$ ipython --no-banner

In [1]: import numpy as np

In [2]: import numpy.linalg as la

In [3]: np.set_printoptions(precision=2, suppress=True, linewidth=140)

In [4]: def rnd(a):
   ...:     return np.round(a, 2) + 0
   ...: 

In [5]: M = np.loadtxt("arr.csv", delimiter=",")

In [6]: M
Out[6]: 
array([[ 3.,  3.,  3.,  3.,  3.,  3.,  3.,  3.,  3.,  3.,  3.,  3.,  3.,  3.,  3.],
       [ 3.,  6.,  6.,  6.,  6.,  6.,  6.,  6.,  6.,  6.,  6.,  6.,  6.,  6.,  6.],
       [ 3.,  6.,  9.,  9.,  9.,  9.,  9.,  9.,  9.,  9.,  9.,  9.,  9.,  9.,  9.],
       [ 3.,  6.,  9., 12., 12., 12., 12., 12., 12., 12., 12., 12., 12., 12., 12.],
       [ 3.,  6.,  9., 12., 15., 15., 15., 15., 15., 15., 15., 15., 15., 15., 15.],
       [ 3.,  6.,  9., 12., 15., 18., 18., 18., 18., 18., 18., 18., 18., 18., 18.],
       [ 3.,  6.,  9., 12., 15., 18., 21., 21., 21., 21., 21., 21., 21., 21., 21.],
       [ 3.,  6.,  9., 12., 15., 18., 21., 24., 24., 24., 24., 24., 24., 24., 24.],
       [ 3.,  6.,  9., 12., 15., 18., 21., 24., 27., 27., 27., 27., 27., 27., 27.],
       [ 3.,  6.,  9., 12., 15., 18., 21., 24., 27., 30., 30., 30., 30., 30., 30.],
       [ 3.,  6.,  9., 12., 15., 18., 21., 24., 27., 30., 33., 33., 33., 33., 33.],
       [ 3.,  6.,  9., 12., 15., 18., 21., 24., 27., 30., 33., 36., 36., 36., 36.],
       [ 3.,  6.,  9., 12., 15., 18., 21., 24., 27., 30., 33., 36., 39., 39., 39.],
       [ 3.,  6.,  9., 12., 15., 18., 21., 24., 27., 30., 33., 36., 39., 42., 42.],
       [ 3.,  6.,  9., 12., 15., 18., 21., 24., 27., 30., 33., 36., 39., 42., 45.]])

In [7]: x = np.array([3, 1, 1, 3, 0, 1, 0, 3, 0, 0, 3, 1, 3, 2, 0])

In [8]: rhs = M @ x

In [9]: beta, lr = np.zeros(15), 1 / la.norm(M, 2) ** 2

In [10]: for i in range(4):
    ...:     beta -= lr * M.T @ (M @ beta - rhs)
    ...:     if i % 1 == 0: print(i, round(la.norm(M @ beta - rhs), 2))
    ...: 
0 40.49
1 40.12
2 39.75
3 39.39

In [11]: rnd(la.cond(M))
Out[11]: np.float64(385.82)

In [12]: evals, evecs = la.eigh(M)

In [13]: (evals > 1e-8).sum(), (evals < -1e-8).sum()
Out[13]: (np.int64(15), np.int64(0))

In [14]: rng = np.random.default_rng(625877)

In [15]: labels = rng.permutation(15)

In [16]: labels
Out[16]: array([ 4,  5, 12,  7,  8, 10,  9,  0, 11,  2,  6, 13,  3, 14,  1])

In [17]: M2 = M[labels][:, labels]

In [18]: np.trace(M2)
Out[18]: np.float64(360.0)

In [19]: np.diag(M2)
Out[19]: array([15., 18., 39., 24., 27., 33., 30.,  3., 36.,  9., 21., 42., 12., 45.,  6.])

In [20]: low = la.cholesky(M)

In [21]: rnd(np.diag(low) ** 2)
Out[21]: array([3., 3., 3., 3., 3., 3., 3., 3., 3., 3., 3., 3., 3., 3., 3.])

In [22]: Uu, s, VT = la.svd(M, full_matrices=False)

In [23]: np.allclose(Uu * s @ VT, M)
Out[23]: True

In [24]: rnd(np.cumsum(s ** 2) / np.sum(s ** 2))
Out[24]: array([0.99, 1.  , 1.  , 1.  , 1.  , 1.  , 1.  , 1.  , 1.  , 1.  , 1.  , 1.  , 1.  , 1.  , 1.  ])

In [25]: E = np.loadtxt("dump.csv", delimiter=",")

In [26]: E
Out[26]: 
array([[ 2., -2., -2.,  2., -2.,  1.,  1.,  0.,  1.,  2.,  0., -1., -2.,  0.,  2.],
       [ 0.,  0., -2.,  2.,  2., -2.,  2.,  0.,  2.,  0., -1.,  2.,  2., -1.,  2.],
       [-2.,  0., -1.,  2., -1., -2., -2.,  1., -1.,  1.,  0., -1.,  2., -1., -1.],
       [-2., -1.,  2.,  1.,  0.,  2., -1., -1., -1.,  1.,  0.,  1., -1.,  1., -2.],
       [ 0.,  1.,  0.,  0.,  2., -1.,  0.,  0., -1., -2.,  0., -1.,  2., -2.,  0.],
       [-1.,  2.,  2.,  1., -2., -2., -2.,  2.,  1., -1., -1.,  2.,  0.,  2.,  1.],
       [ 0.,  1., -1.,  0., -1., -2., -1.,  1., -1.,  2.,  1., -1.,  0.,  0., -2.],
       [ 0., -1.,  1.,  2.,  1.,  2.,  1., -2.,  1.,  0.,  0., -1., -2.,  2., -2.],
       [-1., -2., -2., -1.,  2.,  0.,  0.,  1.,  2., -1., -2.,  1.,  0.,  0.,  2.],
       [ 0.,  1., -2.,  1.,  1., -1., -2.,  1., -2., -1., -2.,  0.,  0.,  2.,  2.],
       [-2.,  2.,  0.,  1.,  1., -1.,  0.,  2.,  1.,  1., -2.,  2.,  1.,  1., -2.],
       [-1., -2.,  2., -1.,  0.,  0., -1.,  0.,  1., -1.,  2., -1.,  0.,  0.,  0.],
       [ 0.,  0.,  2.,  0.,  2.,  2.,  2., -2.,  1.,  1., -2.,  1.,  2., -1.,  0.],
       [ 2., -2., -2.,  0.,  0., -1.,  1., -2.,  0., -2.,  1.,  2., -1.,  0.,  0.],
       [ 0.,  0., -2.,  0.,  2., -1.,  1.,  0.,  2.,  2., -1.,  0.,  0., -1.,  0.]])

In [27]: C2 = E.T @ E

In [28]: np.diag(C2)
Out[28]: array([23., 29., 43., 22., 33., 34., 27., 25., 26., 28., 25., 25., 27., 22., 34.])

In [29]: np.trace(C2), (E ** 2).sum()
Out[29]: (np.float64(423.0), np.float64(423.0))

In [30]: la.matrix_rank(C2)
Out[30]: np.int64(15)

In [31]: (E @ E.T).shape
Out[31]: (15, 15)

In [32]: Q, evecs = la.qr(E[:, :3])[0], la.qr(E[:, 3:])[0]

In [33]: s = la.svd(Q.T @ evecs, compute_uv=False)

In [34]: rnd(s)
Out[34]: array([1.  , 0.98, 0.79])

In [35]: rnd(np.degrees(np.arccos(s.clip(0, 1))))
Out[35]: array([ 3.28, 10.89, 37.78])

In [36]: M2 = E / np.sqrt((E ** 2).mean(axis=1, keepdims=True))

In [37]: rnd(la.norm(M2, axis=1))
Out[37]: array([3.87, 3.87, 3.87, 3.87, 3.87, 3.87, 3.87, 3.87, 3.87, 3.87, 3.87, 3.87, 3.87, 3.87, 3.87])

In [38]: la.matrix_rank(M2) == la.matrix_rank(E)
Out[38]: np.True_

In [39]: rnd(M2[5])
Out[39]: array([-0.63,  1.26,  1.26,  0.63, -1.26, -1.26, -1.26,  1.26,  0.63, -0.63, -0.63,  1.26,  0.  ,  1.26,  0.63])

In [40]: u = np.array([1, 0, -2, 2, 1, 1, 0, 2, 0, -2, -2, 1, 1, 2, 1])

In [41]: M2 = E + np.outer(u, np.eye(15)[10])

In [42]: la.matrix_rank(M2 - E)
Out[42]: np.int64(1)

In [43]: rnd(la.det(M2) / la.det(E)), rnd(1 + la.solve(E, u)[10])
Out[43]: (np.float64(-2.2), np.float64(-2.2))

In [44]: m1 = np.load("run9.npy")

In [45]: m1
Out[45]: 
array([[0, 0, 1, 0, 0, 0, 0, 0, 1, 0, 1, 1, 1, 1],
       [0, 0, 0, 0, 1, 0, 0, 1, 0, 1, 1, 0, 1, 0],
       [1, 0, 0, 1, 0, 0, 0, 0, 1, 0, 1, 0, 0, 0],
       [0, 0, 1, 0, 0, 0, 1, 0, 0, 0, 0, 0, 0, 0],
       [0, 1, 0, 0, 0, 0, 0, 0, 0, 0, 1, 1, 0, 1],
       [0, 0, 0, 0, 0, 0, 1, 0, 0, 0, 1, 0, 0, 1],
       [0, 0, 0, 1, 0, 1, 0, 0, 1, 1, 1, 1, 0, 0],
       [0, 1, 0, 0, 0, 0, 0, 0, 0, 1, 1, 0, 0, 0],
       [1, 0, 1, 0, 0, 0, 1, 0, 0, 0, 0, 0, 0, 1],
       [0, 1, 0, 0, 0, 0, 1, 1, 0, 0, 0, 0, 1, 1],
       [1, 1, 1, 0, 1, 1, 1, 1, 0, 0, 0, 0, 0, 0],
       [1, 0, 0, 0, 1, 0, 1, 0, 0, 0, 0, 0, 0, 0],
       [1, 1, 0, 0, 0, 0, 0, 0, 0, 1, 0, 0, 0, 1],
       [1, 0, 0, 0, 1, 1, 0, 0, 1, 1, 0, 0, 1, 0]])

In [46]: # symmetric

In [47]: evals, evecs = la.eigh(m1)

In [48]: (evals > 1e-8).sum(), (evals < -1e-8).sum()
Out[48]: (np.int64(7), np.int64(7))

In [49]: np.abs(evecs[:, -1]).round(6).argmax()
Out[49]: np.int64(10)
